$ ipython --no-banner

In [1]: import numpy as np

In [2]: np.set_printoptions(suppress=True, linewidth=200)

In [3]: mat = np.load("mat.npy")

In [4]: mat
Out[4]: 
array([[3, 6, 2],
       [0, 1, 1],
       [1, 3, 2],
       [1, 3, 2],
       [0, 0, 0],
       [0, 1, 1],
       [0, 0, 0],
       [2, 3, 0],
       [0, 1, 1],
       [2, 3, 0],
       [0, 0, 0],
       [0, 1, 1],
       [0, 0, 0],
       [0, 0, 0],
       [0, 0, 0],
       [0, 1, 1],
       [0, 0, 0],
       [0, 1, 1],
       [3, 6, 2],
       [0, 0, 0],
       [0, 0, 0],
       [2, 3, 0],
       [0, 0, 0],
       [0, 1, 1],
       [1, 3, 2],
       [1, 3, 2],
       [0, 0, 0],
       [0, 0, 0],
       [0, 1, 1],
       [0, 0, 0],
       [2, 4, 1],
       [0, 0, 0]])

In [5]: vec = np.array([-2, -2, 2])

In [6]: y = mat @ vec

In [7]: c, lr = np.zeros(3), 1 / np.linalg.norm(mat, 2) ** 2

In [8]: for i in range(300):
   ...:     c -= lr * mat.T @ (mat @ c - y)
   ...:     if i % 50 == 0: print(i, round(np.linalg.norm(mat @ c - y), 3))
   ...: 
0 10.059
50 0.4
100 0.117
150 0.114
200 0.111
250 0.109

In [9]: c.round(3)
Out[9]: array([-2.257, -1.824,  1.851])

In [10]: print(round(float(np.linalg.cond(mat)), 3))
47.647

In [11]: rng = np.random.default_rng(2180)

In [12]: lab = rng.permutation(3)

In [13]: Y = mat[:, lab] * rng.choice([-1, 1], 3)

In [14]: Y
Out[14]: 
array([[-6, -3,  2],
       [-1,  0,  1],
       [-3, -1,  2],
       [-3, -1,  2],
       [ 0,  0,  0],
       [-1,  0,  1],
       [ 0,  0,  0],
       [-3, -2,  0],
       [-1,  0,  1],
       [-3, -2,  0],
       [ 0,  0,  0],
       [-1,  0,  1],
       [ 0,  0,  0],
       [ 0,  0,  0],
       [ 0,  0,  0],
       [-1,  0,  1],
       [ 0,  0,  0],
       [-1,  0,  1],
       [-6, -3,  2],
       [ 0,  0,  0],
       [ 0,  0,  0],
       [-3, -2,  0],
       [ 0,  0,  0],
       [-1,  0,  1],
       [-3, -1,  2],
       [-3, -1,  2],
       [ 0,  0,  0],
       [ 0,  0,  0],
       [-1,  0,  1],
       [ 0,  0,  0],
       [-4, -2,  1],
       [ 0,  0,  0]])

In [15]: Uu, _, Vh = np.linalg.svd(mat.T @ Y)

In [16]: print(lab)
[1 0 2]

In [17]: np.round(np.linalg.lstsq(mat, Y)[0], 3) + 0
Out[17]: 
array([[ 0., -1.,  0.],
       [-1.,  0.,  0.],
       [ 0.,  0.,  1.]])

In [18]: np.round(Uu @ Vh, 3) + 0
Out[18]: 
array([[ 0., -1.,  0.],
       [-1.,  0.,  0.],
       [ 0.,  0.,  1.]])

In [19]: Xs = (Y - Y.mean(axis=0)) / Y.std(axis=0)

In [20]: np.round(Xs.std(axis=0), 3)
Out[20]: array([1., 1., 1.])

In [21]: c = np.linalg.lstsq(np.delete(Xs, 1, axis=1), Xs[:, 1])[0]

In [22]: np.abs(c).argmax()
Out[22]: np.int64(0)

In [23]: arr = np.load("x.npy")

In [24]: arr
Out[24]: 
array([[  2.122,  -2.775,   8.553, -11.288,  -5.138,  -8.288,  -3.587,  -6.122,  -3.931, -18.49 ],
       [  1.019,  -2.669,   8.394,  -9.545,  -6.049,  -8.047,  -4.896,  -4.896,  -3.263, -20.676],
       [  1.026,  -3.119,  12.256, -10.693,  -5.761,  -8.5  ,  -5.131,  -4.434,  -0.039, -20.708],
       [ 11.589,   0.254, -30.227,   3.371,   4.5  , -12.694, -11.769, -15.472,   9.029,   3.012],
       [ -6.432,   3.476,   1.572,  16.415,   0.017,   6.201,   6.482,   5.655,  -3.489,  -0.061],
       [ -8.692,   3.935,   1.431,  15.873,  -1.469,   7.861,   6.968,   3.554,  -3.804,   0.72 ],
       [  2.294,  -3.845,   8.261, -11.164,  -6.079,  -8.804,  -4.596,  -4.446,  -5.143, -20.483],
       [ 11.172,   0.427, -29.788,   2.86 ,   6.121, -12.661, -10.729, -15.163,   7.203,   3.032],
       [  0.703,  -3.157,   8.263, -11.261,  -6.217, -10.42 ,  -5.086,  -3.892,  -4.019, -19.433],
       [ -6.377,   5.275,   1.719,  18.73 ,   0.137,   7.586,   6.396,   4.042,  -4.231,   0.679],
       [ -5.478,   3.546,   2.285,  15.421,  -0.105,   8.726,   5.977,   4.452,  -4.155,   2.319],
       [ -0.222,  -1.104,   8.981, -10.045,  -6.442,  -8.982,  -6.679,  -6.058,  -3.842, -20.192],
       [ 12.723,  -1.19 , -28.077,   2.051,   4.435, -12.489, -11.694, -16.186,   5.717,   1.644],
       [  1.57 ,  -3.631,   8.254, -11.362,  -8.608, -10.364,  -3.851,  -4.923,  -2.798, -20.163],
       [ -6.204,   4.81 ,   0.142,  15.077,   0.505,   8.771,   5.875,   4.105,  -3.485,   2.306],
       [  1.855,  -1.212,   8.454, -10.815,  -7.023,  -9.749,  -5.51 ,  -5.524,  -3.322, -19.475],
       [ -6.869,   3.693,   0.936,  16.6  ,  -0.194,   8.038,   5.557,   3.672,  -5.489,   0.516],
       [ -7.062,   4.195,   0.025,  14.602,  -0.699,   7.659,   5.195,   2.675,  -4.007,   1.53 ],
       [ 11.292,  -0.848, -28.628,   4.413,   6.918, -13.66 , -12.421, -15.762,   6.879,   1.326],
       [ 11.638,  -0.615, -30.016,   3.023,   5.135, -13.743,  -9.183, -13.914,   8.366,   1.533]])

In [25]: np.count_nonzero(arr)
Out[25]: np.int64(200)

In [26]: round(np.linalg.norm(arr), 3)
Out[26]: np.float64(133.321)

In [27]: np.round(np.linalg.svd(arr, compute_uv=False), 3)
Out[27]: array([93.807, 86.856, 36.376,  5.579,  5.178,  4.51 ,  3.388,  2.688,  2.5  ,  2.087])
